In [1]: import numpy as np

In [2]: np.set_printoptions(precision=1, suppress=True, linewidth=100)

In [3]: rnd = lambda a: np.round(a, 1) + 0

In [4]: X = np.loadtxt("out9.csv", delimiter=",")

In [5]: print(X)
[[-2.2 -1.9  0.5]
 [-0.6 -1.7 -2.4]
 [ 1.5  0.8 -2.5]
 [ 0.   1.4 -2.6]
 [-2.   1.9 -1.2]
 [ 1.2 -2.1 -1.8]
 [-0.8  1.3 -2.6]
 [ 2.1  0.7 -2. ]
 [-2.7  1.2 -0.5]
 [ 1.1  2.6  1.1]
 [-1.5  2.3 -1.1]
 [-1.1  1.7 -2.3]
 [-2.4 -1.4 -1.1]
 [ 2.5  1.4 -1.1]
 [ 2.6  0.2 -1.5]
 [-0.7 -2.8  0.7]
 [-0.4  1.2  2.7]]

In [6]: B = np.c_[X[:, :2] @ np.array([[0, 1], [2, 1]]), np.array([0, 2, 0, 1, 2, 3, 0, 1, 3, 3, 2, 3, 1, 1, 0, 3, 3])]

In [7]: print(rnd(B))
[[-3.8 -4.1  0. ]
 [-3.4 -2.3  2. ]
 [ 1.6  2.3  0. ]
 [ 2.8  1.4  1. ]
 [ 3.8 -0.1  2. ]
 [-4.2 -0.9  3. ]
 [ 2.6  0.5  0. ]
 [ 1.4  2.8  1. ]
 [ 2.4 -1.5  3. ]
 [ 5.2  3.7  3. ]
 [ 4.6  0.8  2. ]
 [ 3.4  0.6  3. ]
 [-2.8 -3.8  1. ]
 [ 2.8  3.9  1. ]
 [ 0.4  2.8  0. ]
 [-5.6 -3.5  3. ]
 [ 2.4  0.8  3. ]]

In [8]: print(rnd(np.linalg.norm(B - X @ np.linalg.lstsq(X, B)[0], axis=0)))
[0.  0.  7.6]

In [9]: print(rnd(np.linalg.lstsq(X, B[:, 0])[0]))
[0. 2. 0.]

In [10]: print(np.linalg.matrix_rank(B))
3

In [11]: cov = np.cov(X, rowvar=False)

In [12]: print(rnd(np.corrcoef(X[:, 2], X[:, 0])[0, 1]))
-0.2

In [13]: print(np.argsort(-X.std(axis=0).round(6), kind="stable"))
[0 1 2]

In [14]: print(rnd(cov))
[[ 3.   0.3 -0.5]
 [ 0.3  2.9 -0.1]
 [-0.5 -0.1  2.3]]

In [15]: print(rnd(X.std(axis=0)))
[1.7 1.6 1.5]

In [16]: x0 = np.array([3, 1, 5])

In [17]: rhs = X @ x0

In [18]: print(rnd(np.linalg.solve(X.T @ X, X.T @ rhs)))
[3. 1. 5.]

In [19]: print(rnd(np.linalg.pinv(X) @ X))
[[1. 0. 0.]
 [0. 1. 0.]
 [0. 0. 1.]]

In [20]: rng = np.random.default_rng(10)

In [21]: rhs = rhs + 0.3 * rng.normal(size=17)

In [22]: print(rnd(rhs))
[ -6.3 -15.7  -7.4 -11.5 -10.2  -7.5 -13.8  -2.7  -9.3  11.3  -7.9 -13.3 -14.2   3.4   0.2  -1.7
  13.6]

In [23]: b, *_ = np.linalg.lstsq(X, rhs)

In [24]: print(b.round())
[3. 1. 5.]

In [25]: print([round(float(np.linalg.norm(np.linalg.solve(X.T @ X + lam * np.eye(3), X.T @ rhs))), 2) for lam in (0, 1, 10, 100)])
[5.94, 5.82, 4.91, 1.92]

In [26]: print(rnd(X.T @ (rhs - X @ b)))
[0. 0. 0.]

In [27]: print(rnd(np.linalg.norm(rhs - X @ b)))
0.8
